In [1]: import numpy as np

In [2]: import numpy.linalg as la

In [3]: np.set_printoptions(suppress=True, linewidth=160)

In [4]: m1 = np.loadtxt("layer10.csv", delimiter=",")

In [5]: m1
Out[5]: 
array([[-4.74, -2.72, -1.68, -1.14,  0.4 ,  4.98, -3.9 ,  1.8 , -0.04,  0.78,  0.2 ],
       [-4.17, -2.91, -1.38, -0.66, -0.9 ,  3.63, -2.19,  1.11,  0.09,  0.18,  0.84],
       [-1.3 , -0.75, -0.46, -0.31,  0.1 ,  1.36, -1.06,  0.49, -0.01,  0.21,  0.06],
       [-1.55, -1.15, -0.5 , -0.2 , -0.5 ,  1.25, -0.65,  0.35,  0.05,  0.  ,  0.4 ],
       [ 0.75,  0.25,  0.3 ,  0.3 , -0.5 , -1.05,  1.05, -0.45,  0.05, -0.3 ,  0.2 ],
       [-3.8 , -2.85, -1.22, -0.47, -1.3 ,  3.02, -1.52,  0.83,  0.13, -0.03,  1.02],
       [ 1.61,  0.98,  0.56,  0.35,  0.  , -1.61,  1.19, -0.56,  0.  , -0.21, -0.14]])

In [6]: def softmax(z):
   ...:     e = np.exp(z - z.max(axis=-1, keepdims=True))
   ...:     return e / e.sum(axis=-1, keepdims=True)
   ...: 

In [7]: np.round(softmax(10 * m1[1]), 3) + 0
Out[7]: array([0., 0., 0., 0., 0., 1., 0., 0., 0., 0., 0.])

In [8]: np.round(softmax(m1[1]), 3) + 0
Out[8]: array([0.   , 0.001, 0.005, 0.011, 0.009, 0.807, 0.002, 0.065, 0.023, 0.026, 0.05 ])

In [9]: S = m1 @ m1.T / np.sqrt(11)

In [10]: np.round(softmax(S)[1] @ m1, 3)
Out[10]: array([-4.709, -2.729, -1.664, -1.115,  0.332,  4.908, -3.81 ,  1.764, -0.033,  0.749,  0.233])

In [11]: u, v = m1[1], m1[0]

In [12]: round(float(u @ u), 3)
Out[12]: 48.958

In [13]: pr = (u @ v) / (u @ u) * u

In [14]: np.round(v - pr, 3)
Out[14]: array([ 0.312,  0.805, -0.008, -0.34 ,  1.49 ,  0.582, -1.247,  0.455, -0.149,  0.562, -0.818])

In [15]: np.round(la.norm(u + v) ** 2 + la.norm(u - v) ** 2, 3)
Out[15]: np.float64(254.013)

In [16]: round((v - pr) @ u, 3)
Out[16]: np.float64(-0.0)

In [17]: Uu, sigma, Vh = la.svd(m1)

In [18]: vecs = Vh[:(sigma > 1e-8).sum()]

In [19]: rng = np.random.default_rng(54)

In [20]: x0 = m1[5] + -2 * m1[0] + rng.integers(2) * np.eye(11)[10]

In [21]: x0.round(3)
Out[21]: array([ 5.68,  2.59,  2.14,  1.81, -2.1 , -6.94,  6.28, -2.77,  0.21, -1.59,  0.62])

In [22]: np.round(np.diag(vecs.T @ vecs), 3)
Out[22]: array([0.371, 0.278, 0.039, 0.028, 0.375, 0.324, 0.349, 0.059, 0.004, 0.052, 0.122])

In [23]: np.allclose(vecs.T @ vecs @ x0, x0)
Out[23]: True

In [24]: m1.shape
Out[24]: (7, 11)

In [25]: np.round(m1.sum(axis=0), 3)
Out[25]: array([-13.2 ,  -9.15,  -4.38,  -2.13,  -2.7 ,  11.58,  -7.08,   3.57,   0.27,   0.63,   2.58])

In [26]: np.abs(m1).max()
Out[26]: np.float64(4.98)

In [27]: round(la.norm(m1), 3)
Out[27]: np.float64(13.802)

In [28]: np.unravel_index(np.abs(m1).argmax(), m1.shape)
Out[28]: (np.int64(0), np.int64(5))

In [29]: np.round(m1.sum(axis=1), 3)
Out[29]: array([-6.06, -6.36, -1.67, -2.5 ,  0.6 , -6.19,  2.17])
